% python3 -q
>>> import numpy as np
>>> from numpy import linalg as LA
>>> np.set_printoptions(suppress=True, linewidth=140)
>>> K = np.loadtxt("run2.csv", delimiter=",")
>>> K.round(1) + 0
array([[ 0. , -2.4,  0.8,  1.1,  1. ,  0.8],
       [-0.3,  1.1,  0.1,  2.3,  0.1,  1.5],
       [ 0. ,  1. ,  0.6,  2.3, -1.5, -0.2],
       [ 1. ,  0.2, -1.1,  2.2,  0.9,  1.1],
       [ 0.8, -1.9, -1.4,  0.3,  1.2,  1.2],
       [-1.6, -0.8, -1.3,  1.9,  0.5,  0. ],
       [ 1.3,  0.5,  0. ,  2.4,  0.3,  1.1],
       [ 0.5, -1.9, -0.5,  0.3, -0.6,  2.1],
       [-0.3, -0.3, -1.8, -1.3, -0.3, -1.9],
       [-2. , -0.4,  0.7, -1.2,  1.7,  0.3],
       [ 0.8,  0. , -2.1,  1.1, -1.2,  1.2],
       [ 0.2, -0.6, -0.7, -1.6, -2. , -1.3],
       [ 0.5, -0.9,  0.8,  2.1,  1.4,  1. ],
       [-1.2,  1.8, -0.2,  1. ,  1.6,  0.9],
       [ 1.9, -1.7,  0.3, -0.3,  1.2,  1. ],
       [-0.5, -1.4,  1.1, -1.1,  1.8,  1.1],
       [ 1.4, -1.7, -0.7,  0.5, -0.5,  1.8],
       [ 0.3,  0.9,  1.4, -2. ,  0.6, -1.4],
       [ 0.3,  1. ,  0.6, -1.3,  2.4,  0. ],
       [-2.5, -0.1, -0.2,  1.1, -1.1,  0.7],
       [ 0.2,  0. ,  0.8,  2.6, -0.8, -0.9],
       [ 1.7,  0. , -1.5,  0.4,  1.1, -1.6],
       [ 1.1,  0.8, -0.6, -0.4, -2.5, -0.4],
       [ 2.3,  0. ,  0. , -0.4, -1.7, -0.7],
       [ 0.8,  0.4,  0.3,  1.4,  1.5, -2. ],
       [ 0.2, -0.9, -0.1,  0.7, -0.6, -2.7],
       [ 0.1,  1.3,  1.9,  1.2, -0.6, -1.3],
       [ 2.2,  1.6,  0.3, -0.3, -1. , -0.7],
       [-0.1, -1.5,  0.9,  1.3,  0. ,  2. ],
       [ 1.8,  1. , -1.6,  0.6,  1.3,  0.5],
       [ 0.3, -1.9,  2.1, -0.7,  0.8,  0.2],
       [ 1.7,  0.3,  1.1,  0.1, -1.8, -1.4],
       [ 1.6,  1.4,  1.7,  0.7,  0.4, -1. ],
       [-2.4, -0.6,  0.3,  0. , -1.6, -0.5],
       [-2. , -1.6, -0.4,  0.7,  1.3,  0.2],
       [ 0.3, -1.7,  0.2,  1.6, -1.8,  0.1],
       [-0.4, -2.5,  1.1, -0.8,  0.2, -0.8],
       [-1.2, -0.4,  1. ,  1.4, -2.1,  0.2]])
>>> rng = np.random.default_rng(708422)
>>> other = K + rng.integers(-2, 3, (38, 5)) @ rng.integers(-2, 3, (5, 6))
>>> other.round(1) + 0
array([[  0. ,   0.6,   0.8,   0.1,   4. ,  -4.2],
       [ -1.3,  -4.9,  -3.9,  12.3,   8.1,  -1.5],
       [  2. ,  -4. ,  -0.4,   5.3,   7.5,   1.8],
       [  2. ,  -8.8,   4.9,   2.2,   3.9,  -1.9],
       [  0.8,  -3.9,  -7.4,   7.3,   8.2,   1.2],
       [ -2.6,  -0.8,  -5.3,   7.9,   5.5,  -2. ],
       [  2.3,  -5.5,  -2. ,   4.4,   1.3,   1.1],
       [  0.5,   3.1,  -8.5,   4.3,   2.4,   8.1],
       [ -3.3,   2.7,  -3.8,   5.7,   3.7,  -6.9],
       [ -4. ,   6.6,  -1.3,   1.8,   3.7,   0.3],
       [ -0.2,  -1. , -10.1,  11.1,   7.8,  -1.8],
       [  1.2,  -2.6,  -4.7,  -2.6,  -8. ,   4.7],
       [  1.5,  -4.9,  -0.2,   4.1,   2.4,   8. ],
       [  0.8,  -3.2,   6.8,  -6. ,  -2.4,   1.9],
       [  1.9,  -1.7,   2.3,   1.7,   9.2,  -3. ],
       [ -0.5,  -5.4,   0.1,   2.9,   5.8,   0.1],
       [  0.4,  -2.7,   2.3,   1.5,  -1.5,   2.8],
       [ -0.7,   5.9,  -1.6,  -1. ,  -0.4,  -0.4],
       [  3.3,  -2. ,   2.6,  -8.3,  -1.6,   5. ],
       [ -3.5,   2.9,   2.8,   0.1,  -1.1,  -1.3],
       [  2.2,  -2. ,  -0.2,   0.6,   2.2,  -2.9],
       [ -1.3,   7. ,   2.5,   1.4,   3.1,  -8.6],
       [ -3.9,  11.8,  -0.6,   1.6,  -9.5,  -3.4],
       [  2.3,  -1. ,   7. ,  -5.4,  -7.7,   2.3],
       [  0.8,   0.4,  -5.7,   9.4,  13.5,  -4. ],
       [ -1.8,  -2.9,   1.9,   3.7,  -0.6,  -9.7],
       [ -2.9,   2.3,  -1.1,   9.2,   3.4,  -8.3],
       [  6.2,  -7.4,  -1.7,  -0.3,   6. ,   1.3],
       [  1.9,  -0.5,  -5.1,   2.3,   4. ,   8. ],
       [  2.8,   0. ,   1.4,  -5.4,  -5.7,   2.5],
       [ -2.7,   7.1,   0.1,   1.3,   1.8,  -8.8],
       [  3.7,   0.3,  -7.9,   2.1,   1.2,   2.6],
       [  4.6,  -6.6,   0.7,   0.7,   3.4,   4. ],
       [ -1.4,  -6.6,   2.3,   0. ,  -2.6,   3.5],
       [ -4. ,   8.4,  -4.4,   0.7,  -1.7,  -0.8],
       [ -1.7,   6.3,  -1.8,   3.6,  -1.8,   2.1],
       [  2.6, -15.5,   3.1,   1.2,   7.2,   0.2],
       [ -3.2,   5.6,   1. ,  -0.6,  -8.1,  -3.8]])
>>> np.round(LA.svd(other - K, compute_uv=False), 1) + 0
array([43. , 38.9, 26. , 13. , 10.1,  0. ])
